>>> import numpy as np
>>> from numpy import linalg as LA
>>> np.set_printoptions(precision=3, suppress=True, linewidth=100)
>>> f = np.array([1, 1, 3]) + 0.5
>>> data = np.outer(f, f) / (f @ f)
>>> data
array([[0.134, 0.134, 0.313],
       [0.134, 0.134, 0.313],
       [0.313, 0.313, 0.731]])
>>> f = np.array([4, -1])
>>> np.correlate(data[2], data[1], "full")
array([0.098, 0.14 , 0.313, 0.14 , 0.098])
>>> np.convolve(data[2], f)
array([ 1.254,  0.94 ,  2.612, -0.731])
>>> np.polyval(f, data[2])
array([0.254, 0.254, 1.925])
>>> Uu, s, Vt = LA.svd(data)
>>> vecs = Vt[:(s > 1e-8).sum()]
>>> rng = np.random.default_rng(65565)
>>> x = data[2] + -1 * data[1] + rng.integers(2) * np.eye(3)[2]
>>> print(x)
[0.179 0.179 0.418]
>>> np.allclose(vecs.T @ vecs @ x, x)
True
>>> vecs.T @ vecs
array([[0.134, 0.134, 0.313],
       [0.134, 0.134, 0.313],
       [0.313, 0.313, 0.731]])
>>> print(np.diag(vecs.T @ vecs))
[0.134 0.134 0.731]
>>> LA.matrix_rank(np.vstack([data, x]))
np.int64(1)
>>> Uu, s, Vt = LA.svd(data, full_matrices=False)
>>> np.abs(Vt[0])
array([0.367, 0.367, 0.855])
>>> Uu.shape, s.shape, Vt.shape
((3, 3), (3,), (3, 3))
>>> w, vecs = LA.eigh(data)
>>> x = np.array([3, 3, 2])
>>> round(x @ data @ x / (x @ x), 3), np.round(w[0], 3), np.round(w[-1], 3)
(np.float64(0.695), np.float64(-0.0), np.float64(1.0))
>>> round(float(x @ data @ x), 3)
15.284
>>> (np.sign(vecs[:, -1].round(6)) == np.sign(vecs[0, -1].round(6))).astype(int)
array([1, 1, 1])
>>> np.round(LA.eigvalsh(data[1:, 1:]), 3) + 0
array([0.   , 0.866])
>>> vecs * np.abs(w) @ vecs.T
array([[0.134, 0.134, 0.313],
       [0.134, 0.134, 0.313],
       [0.313, 0.313, 0.731]])
>>> m1 = np.load("arr.npy")
>>> m1
array([[-0.2,  1.1,  3. ],
       [ 1.4, -0.4, 18. ],
       [ 0.5, -0.7, -5. ],
       [ 1.7,  1.4, 10. ]])
>>> round(float(LA.norm(m1, 2) / LA.norm(m1)), 3)
0.994
>>> np.abs(LA.svd(m1)[2][-1])
array([0.995, 0.052, 0.084])
>>> round(np.log10(LA.cond(m1)))
1
>>> [round(float(x), 3) for x in LA.svd(m1, compute_uv=False)[:3]]
[21.489, 1.849, 1.336]
>>> out = np.c_[m1[:, :2] @ np.array([[3, 1], [1, 1]]), np.array([-9, 0, 9, -2])]
>>> out
array([[ 0.5,  0.9, -9. ],
       [ 3.8,  1. ,  0. ],
       [ 0.8, -0.2,  9. ],
       [ 6.5,  3.1, -2. ]])
>>> np.round(LA.norm(out - m1 @ LA.lstsq(m1, out)[0], axis=0), 3) + 0
array([0.  , 0.  , 0.79])
>>> LA.matrix_rank(out)
np.int64(3)
>>> LA.matrix_rank(np.c_[m1, out])
np.int64(4)
>>> M = np.load("mat.npy")
>>> M
array([[ 0, -4,  5, -4,  2,  3,  0, -5],
       [ 5, -2, -4, -4,  1, -1, -3, -1],
       [ 4,  1, -5, -1,  5,  4,  4, -1],
       [ 3, -2, -4,  2,  5, -3,  5, -1],
       [ 0, -4,  5, -4,  2,  3,  0, -5]])
>>> # rank 4
>>> w1 = np.array([[1, 2, 0, 3],
...     [3, 3, 1, 0],
...     [0, 3, 3, 3],
...     [2, 2, 0, 2],
...     [2, 0, 2, 0],
...     [3, 1, 3, 1],
...     [1, 1, 2, 1],
...     [0, 1, 2, 3]])
>>> c = np.array([-2, -3, 0, -2])
>>> hid = np.maximum(M @ w1 + c, 0)
>>> LA.matrix_rank(hid)
np.int64(2)
>>> print((hid > 0).astype(int))
[[0 0 1 0]
 [0 0 0 0]
 [1 0 1 0]
 [1 0 0 0]
 [0 0 1 0]]
>>> W2 = np.array([[-2, 2], [-1, 1], [0, 0], [-2, 2]])
>>> (hid @ W2).round(6).argmax(axis=1)
array([0, 0, 1, 1, 0])
>>> hid @ W2
array([[  0,   0],
       [  0,   0],
       [-58,  58],
       [-10,  10],
       [  0,   0]])
>>> Uu, s, Vt = LA.svd(M)
>>> vecs = Vt[:(s > 1e-8).sum()]
>>> x = M[3] + 5 * M[0] + rng.integers(2) * np.eye(8)[0]
>>> x
array([  4., -22.,  21., -18.,  15.,  12.,   5., -26.])
>>> np.diag(vecs.T @ vecs)
array([0.386, 0.437, 0.648, 0.445, 0.392, 0.804, 0.59 , 0.299])
>>> np.allclose(vecs.T @ vecs @ x, x)
False
>>> print(LA.matrix_rank(np.vstack([M, x])))
5
>>> rank = LA.matrix_rank(M)
>>> rank
np.int64(4)
>>> ns = LA.svd(M)[2][rank:].T
>>> ns.shape
(8, 4)
>>> print([int(LA.matrix_rank(M[:, :j + 1])) for j in range(8)])
[1, 2, 3, 4, 4, 4, 4, 4]
>>> LA.matrix_rank(M.T @ M), LA.matrix_rank(M @ M.T)
(np.int64(4), np.int64(4))
>>> np.allclose(M @ ns, 0)
True
>>> [int(LA.matrix_rank(np.delete(M, i, axis=0))) for i in range(5)]
[4, 3, 3, 3, 4]
>>> [int(LA.matrix_rank(M[:i])) for i in range(1, len(M) + 1)]
[1, 2, 3, 4, 4]
>>> np.argsort(-LA.norm(M, axis=0).round(6), kind="stable")[:3]
array([2, 4, 3])
>>> LA.matrix_rank(M, rtol=0.1)
np.int64(4)
>>> [round(float(x), 3) for x in LA.svd(M, compute_uv=False)[:3]]
[13.975, 13.095, 7.612]
>>> W0 = np.array([[1, 0, 0, 0, 0, 0, 0],
...     [0, 1, 0, 0, 0, 0, 0],
...     [1, 2, 1, 0, 0, 0, 0],
...     [2, 0, 0, 1, 0, 0, 0],
...     [2, 2, 1, 3, 1, 0, 0],
...     [3, 0, 0, 1, 0, 1, 0],
...     [0, 3, 0, 2, 1, 2, 1]])
>>> np.sort(LA.eigvals(W0))
array([1., 1., 1., 1., 1., 1., 1.])
>>> print(W0 @ W0)
[[ 1  0  0  0  0  0  0]
 [ 0  1  0  0  0  0  0]
 [ 2  4  1  0  0  0  0]
 [ 4  0  0  1  0  0  0]
 [11  6  2  6  1  0  0]
 [ 8  0  0  2  0  1  0]
 [12  8  1  9  2  4  1]]
>>> [int(LA.matrix_rank(LA.matrix_power(W0, p))) for p in range(1, 8)]
[7, 7, 7, 7, 7, 7, 7]
>>> feats = np.array([[-10, 0, 10, 12, 18, -10, -8],
...     [20, -2, -3, -6, 2, 9, 11],
...     [-5, -1, -4, 8, -7, 0, -10],
...     [5, 0, 5, -2, 11, -1, 6],
...     [-15, 2, 8, 4, 9, -10, -5]])
>>> def softmax(z):
...     e = np.exp(z - z.max(axis=-1, keepdims=True))
...     return e / e.sum(axis=-1, keepdims=True)
... 
>>> softmax(feats).sum(axis=1)
array([1., 1., 1., 1., 1.])
>>> scores = feats @ feats.T / np.sqrt(7)
>>> np.round(softmax(scores + np.triu(np.full(scores.shape, -np.inf), 1)), 3) + 0
array([[1., 0., 0., 0., 0.],
       [0., 1., 0., 0., 0.],
       [0., 0., 1., 0., 0.],
       [0., 0., 0., 1., 0.],
       [1., 0., 0., 0., 0.]])
>>> softmax(scores).round(6).argmax(axis=1)
array([0, 1, 2, 3, 0])
>>> Uu, s, Vt = LA.svd(feats)
>>> vecs = Vt[:(s > 1e-8).sum()]
>>> x = feats[0] + -2 * feats[1] + rng.integers(2) * np.eye(7)[1]
>>> x
array([-50.,   4.,  16.,  24.,  14., -28., -30.])
>>> np.diag(vecs.T @ vecs)
array([0.738, 0.043, 0.226, 0.594, 0.744, 0.209, 0.446])
>>> print(LA.matrix_rank(np.vstack([feats, x])))
3
>>> print([round(float(x), 3) for x in LA.svd(feats, compute_uv=False)[:3]])
[41.377, 25.211, 11.016]
>>> LA.matrix_rank(feats, rtol=0.1)
np.int64(3)
>>> X = np.array([[1, 0, 2, 0, 2], [2, 0, 3, 3, 0], [0, 0, 0, 1, 1], [2, 1, 2, 0, 3]])
>>> X[:, 4] = -3 * X[:, 1]
>>> X
array([[ 1,  0,  2,  0,  0],
       [ 2,  0,  3,  3,  0],
       [ 0,  0,  0,  1,  0],
       [ 2,  1,  2,  0, -3]])
>>> Uu, s, Vt = LA.svd(X)
>>> print(s)
[5.816 3.192 1.403 0.121]
>>> out = Uu[:, :3] @ np.diag(s[:3]) @ Vt[:3]
>>> round(float(LA.norm(X - out) / LA.norm(X)), 3)
0.018
